$ python3 -q
>>> import numpy as np
>>> from numpy import linalg as LA
>>> np.set_printoptions(suppress=True, linewidth=160)
>>> rd = lambda a: np.round(a, 2) + 0
>>> rng = np.random.default_rng(204224)
>>> X = np.eye(4, dtype=int)[rng.permutation(4)]
>>> X
array([[1, 0, 0, 0],
       [0, 1, 0, 0],
       [0, 0, 1, 0],
       [0, 0, 0, 1]])
>>> X.sum(axis=1)
array([1, 1, 1, 1])
>>> LA.matrix_power(X, 2)
array([[1, 0, 0, 0],
       [0, 1, 0, 0],
       [0, 0, 1, 0],
       [0, 0, 0, 1]])
>>> LA.matrix_power(X, 100)
array([[1, 0, 0, 0],
       [0, 1, 0, 0],
       [0, 0, 1, 0],
       [0, 0, 0, 1]])
>>> X @ np.ones(4)
array([1., 1., 1., 1.])
>>> p = np.eye(4)[1]
>>> for _ in range(3):
...     p = p @ X
...     print(p.round(2))
... 
[0. 1. 0. 0.]
[0. 1. 0. 0.]
[0. 1. 0. 0.]
>>> rd(LA.svd(X, compute_uv=False))
array([1., 1., 1., 1.])
>>> rd(LA.pinv(X))
array([[1., 0., 0., 0.],
       [0., 1., 0., 0.],
       [0., 0., 1., 0.],
       [0., 0., 0., 1.]])
>>> X.T @ X
array([[1, 0, 0, 0],
       [0, 1, 0, 0],
       [0, 0, 1, 0],
       [0, 0, 0, 1]])
>>> X[:, 2] @ X[:, 1]
np.int64(0)
>>> vec = np.ones(4)
>>> for _ in range(4):
...     vec = X @ vec
...     vec /= LA.norm(vec)
...     print(round(vec @ X @ vec, 2))
... 
1.0
1.0
1.0
1.0
>>> vec
array([0.5, 0.5, 0.5, 0.5])
>>> rd(LA.eigvalsh(X)[-1])
np.float64(1.0)
>>> P = np.triu(np.array([[1, 2, 2, -2], [-2, -3, -2, -1], [3, 3, -1, 1], [0, -2, 3, -2]]), 1) + np.eye(4)
>>> M2 = P @ X @ LA.inv(P)
>>> rd(LA.det(M2))
np.float64(1.0)
>>> M2
array([[1., 0., 0., 0.],
       [0., 1., 0., 0.],
       [0., 0., 1., 0.],
       [0., 0., 0., 1.]])
>>> LA.matrix_rank(M2)
np.int64(4)
>>> np.poly(M2)
array([ 1., -4.,  6., -4.,  1.])
>>> F = np.load("w.npy")
>>> rd(F)
array([[0.2 , 0.1 , 0.2 , 0.5 ],
       [0.07, 0.36, 0.36, 0.21],
       [0.09, 0.27, 0.36, 0.27],
       [0.18, 0.27, 0.45, 0.09]])
>>> rd(np.kron(np.eye(2, dtype=int), F))
array([[0.2 , 0.1 , 0.2 , 0.5 , 0.  , 0.  , 0.  , 0.  ],
       [0.07, 0.36, 0.36, 0.21, 0.  , 0.  , 0.  , 0.  ],
       [0.09, 0.27, 0.36, 0.27, 0.  , 0.  , 0.  , 0.  ],
       [0.18, 0.27, 0.45, 0.09, 0.  , 0.  , 0.  , 0.  ],
       [0.  , 0.  , 0.  , 0.  , 0.2 , 0.1 , 0.2 , 0.5 ],
       [0.  , 0.  , 0.  , 0.  , 0.07, 0.36, 0.36, 0.21],
       [0.  , 0.  , 0.  , 0.  , 0.09, 0.27, 0.36, 0.27],
       [0.  , 0.  , 0.  , 0.  , 0.18, 0.27, 0.45, 0.09]])
>>> rd(np.poly(F))
array([ 1.  , -1.01, -0.04,  0.05,  0.  ])
>>> rd(LA.eigvals(F).sum().real)
np.float64(1.01)
>>> rd(LA.det(F.T))
np.float64(0.0)
>>> rd(LA.det(2 * F)), rd(LA.det(F))
(np.float64(-0.03), np.float64(0.0))
>>> rd(LA.matrix_power(F, 2))
array([[0.16, 0.25, 0.38, 0.22],
       [0.11, 0.29, 0.37, 0.23],
       [0.12, 0.28, 0.37, 0.23],
       [0.11, 0.26, 0.34, 0.28]])
>>> rd(LA.matrix_power(F, 100))
array([[0.12, 0.28, 0.36, 0.24],
       [0.12, 0.28, 0.36, 0.24],
       [0.12, 0.28, 0.36, 0.24],
       [0.12, 0.28, 0.36, 0.24]])
>>> F @ np.ones(4)
array([1., 1., 1., 1.])
>>> p = np.eye(4)[1]
>>> for _ in range(4):
...     p = p @ F
...     print(p.round(2))
... 
[0.07 0.36 0.36 0.21]
[0.11 0.29 0.37 0.23]
[0.12 0.28 0.36 0.24]
[0.12 0.28 0.36 0.24]
>>> A = np.load("test13.npy")
>>> rd(A)
array([[ 0.36, -0.21,  0.64,  0.64],
       [-0.21,  0.93,  0.21,  0.21],
       [ 0.64,  0.21,  0.36, -0.64],
       [ 0.64,  0.21, -0.64,  0.36]])
>>> np.all(LA.eigvalsh(A) > 0)
np.False_
>>> w, evecs = LA.eigh(A)
>>> rd(LA.eigvalsh(A @ A))
array([1., 1., 1., 1.])
>>> (w > 1e-8).sum(), (w < -1e-8).sum()
(np.int64(3), np.int64(1))
>>> rd(w)
array([-1.,  1.,  1.,  1.])
>>> rd(evecs @ np.diag(w) @ evecs.T)
array([[ 0.36, -0.21,  0.64,  0.64],
       [-0.21,  0.93,  0.21,  0.21],
       [ 0.64,  0.21,  0.36, -0.64],
       [ 0.64,  0.21, -0.64,  0.36]])
>>> f = np.array([0, 3])
>>> rd(np.correlate(A[0], A[3], "full"))
array([ 0.13, -0.31,  0.44,  0.  , -0.41,  0.55,  0.41])
>>> np.polyval(f, A[0])
array([3., 3., 3., 3.])
>>> rd(np.cross(A[0, :3], A[3, :3]))
array([0.  , 0.64, 0.21])
>>> rd(np.array([np.convolve(row, f, "same") for row in A]))
array([[ 0.  ,  1.07, -0.64,  1.93],
       [ 0.  , -0.64,  2.79,  0.64],
       [ 0.  ,  1.93,  0.64,  1.07],
       [ 0.  ,  1.93,  0.64, -1.93]])
>>> P = np.triu(np.array([[5, 1, 3, 4], [0, 2, 2, 3], [1, 4, 4, 4], [1, 2, 1, 0]]), 1) + np.eye(4)
>>> M2 = P @ A @ LA.inv(P)
>>> rd(M2)
array([[ 4.64, -2.43, -9.71, 27.93],
       [ 3.  , -1.  , -8.  , 23.  ],
       [ 3.21, -2.14, -7.57, 24.64],
       [ 0.64, -0.43, -1.71,  5.93]])
>>> rd(LA.det(M2))
np.float64(-1.0)
>>> LA.matrix_rank(M2)
np.int64(4)
>>> rd(P @ A - A @ P)
array([[ 4.29,  2.07, -1.93, -3.64],
       [ 3.21,  1.29, -2.43, -3.  ],
       [ 2.57,  0.21, -4.93, -3.21],
       [ 0.  , -0.64, -2.36, -0.64]])
>>> vec = np.array([5, 2, -5, 4])
>>> rd(A @ vec)
array([ 0.71,  0.57, -0.71,  8.29])
>>> np.sign((A @ vec).round(6))
array([ 1.,  1., -1.,  1.])
>>> rd(A @ np.ones(4))
array([1.43, 1.14, 0.57, 0.57])
>>> rd(A @ (2 * vec))
array([ 1.43,  1.14, -1.43, 16.57])
>>> rd((A * vec).sum(axis=1))
array([ 0.71,  0.57, -0.71,  8.29])
>>> LA.norm(A @ vec) <= LA.norm(A, 2) * LA.norm(vec) + 1e-9
np.True_
>>> (A @ vec).argmax()
np.int64(3)
>>> m1 = np.load("run6.npy")
>>> rd(m1)
array([[ 0.  ,  0.04, -0.1 ,  0.46],
       [-2.46, -3.49, -0.5 ,  1.07],
       [-0.78, -1.15, -0.05, -0.16],
       [ 0.84,  1.1 ,  0.4 , -1.42]])
>>> rd(np.trace(LA.pinv(m1) @ m1))
np.float64(2.0)
>>> np.unique(m1.round(6), axis=0).shape
(4, 4)
>>> rd(m1 @ LA.pinv(m1) @ m1)
array([[ 0.  ,  0.04, -0.1 ,  0.46],
       [-2.46, -3.49, -0.5 ,  1.07],
       [-0.78, -1.15, -0.05, -0.16],
       [ 0.84,  1.1 ,  0.4 , -1.42]])
>>> r = LA.matrix_rank(m1)
>>> r
np.int64(2)
>>> ns = LA.svd(m1)[2][r:].T
>>> LA.matrix_rank(m1.T @ m1), LA.matrix_rank(m1 @ m1.T)
(np.int64(2), np.int64(2))
>>> np.allclose(m1 @ ns, 0)
True
>>> rd(ns @ ns.T)
array([[ 0.68, -0.46, -0.04,  0.03],
       [-0.46,  0.32, -0.04, -0.04],
       [-0.04, -0.04,  0.95,  0.21],
       [ 0.03, -0.04,  0.21,  0.05]])
>>> [int(LA.matrix_rank(m1[:i])) for i in range(1, len(m1) + 1)]
[1, 2, 2, 2]
>>> rd(m1 @ ns)
array([[0., 0.],
       [0., 0.],
       [0., 0.],
       [0., 0.]])
>>> [int(LA.matrix_rank(np.delete(m1, i, axis=0))) for i in range(4)]
[2, 2, 2, 2]
>>> LA.matrix_rank(m1, rtol=0.1)
np.int64(2)
>>> [round(float(x), 2) for x in LA.svd(m1, compute_uv=False)[:3]]
[4.94, 1.24, 0.0]
>>> rd(LA.norm(m1, 2) / LA.norm(m1))
np.float64(0.97)
>>> data = np.array([[1.11, 9.23, -5.12],
...     [1.1, 8.97, -5.0],
...     [1.08, 9.04, -4.86],
...     [1.12, 9.12, -5.01],
...     [0.95, 9.04, -5.0],
...     [1.01, 9.01, -5.02],
...     [0.93, 9.08, -5.0],
...     [0.99, 8.99, -4.93],
...     [0.96, 8.99, -5.07],
...     [1.12, 8.83, -4.98],
...     [8.99, -0.83, 6.98],
...     [9.16, -1.08, 7.04],
...     [9.03, -1.15, 7.08],
...     [8.91, -1.1, 7.04],
...     [9.03, -0.88, 7.12],
...     [9.01, -1.12, 6.83],
...     [8.96, -1.04, 6.96],
...     [8.91, -1.01, 7.02],
...     [9.07, -0.93, 7.17],
...     [9.16, -1.09, 6.89]])
>>> data
array([[ 1.11,  9.23, -5.12],
       [ 1.1 ,  8.97, -5.  ],
       [ 1.08,  9.04, -4.86],
       [ 1.12,  9.12, -5.01],
       [ 0.95,  9.04, -5.  ],
       [ 1.01,  9.01, -5.02],
       [ 0.93,  9.08, -5.  ],
       [ 0.99,  8.99, -4.93],
       [ 0.96,  8.99, -5.07],
       [ 1.12,  8.83, -4.98],
       [ 8.99, -0.83,  6.98],
       [ 9.16, -1.08,  7.04],
       [ 9.03, -1.15,  7.08],
       [ 8.91, -1.1 ,  7.04],
       [ 9.03, -0.88,  7.12],
       [ 9.01, -1.12,  6.83],
       [ 8.96, -1.04,  6.96],
       [ 8.91, -1.01,  7.02],
       [ 9.07, -0.93,  7.17],
       [ 9.16, -1.09,  6.89]])
>>> ang = np.radians(90)
>>> Rm = np.eye(3)
>>> Rm[2, 2] = Rm[1, 1] = np.cos(ang)
>>> Rm[2, 1], Rm[1, 2] = -np.sin(ang), np.sin(ang)
>>> rd(Rm)
array([[ 1.,  0.,  0.],
       [ 0.,  0.,  1.],
       [ 0., -1.,  0.]])
>>> M2 = data @ Rm.T
>>> np.allclose(LA.norm(data, axis=1), LA.norm(M2, axis=1))
True
>>> rd(LA.svd(data, compute_uv=False)), rd(LA.svd(M2, compute_uv=False))
(array([39.57, 28.76,  0.4 ]), array([39.57, 28.76,  0.4 ]))
>>> vec = np.array([0, 2, -1])
>>> target = data @ vec
>>> coef, lr = np.zeros(3), 1 / LA.norm(data, 2) ** 2
>>> for i in range(60):
...     coef -= lr * data.T @ (data @ coef - target)
...     if i % 10 == 0: print(i, round(LA.norm(data @ coef - target), 2))
... 
0 20.16
10 0.08
20 0.08
30 0.08
40 0.08
50 0.08
>>> rd(LA.cond(data))
np.float64(98.69)
>>> rd(coef)
array([ 0.1 ,  1.91, -1.14])
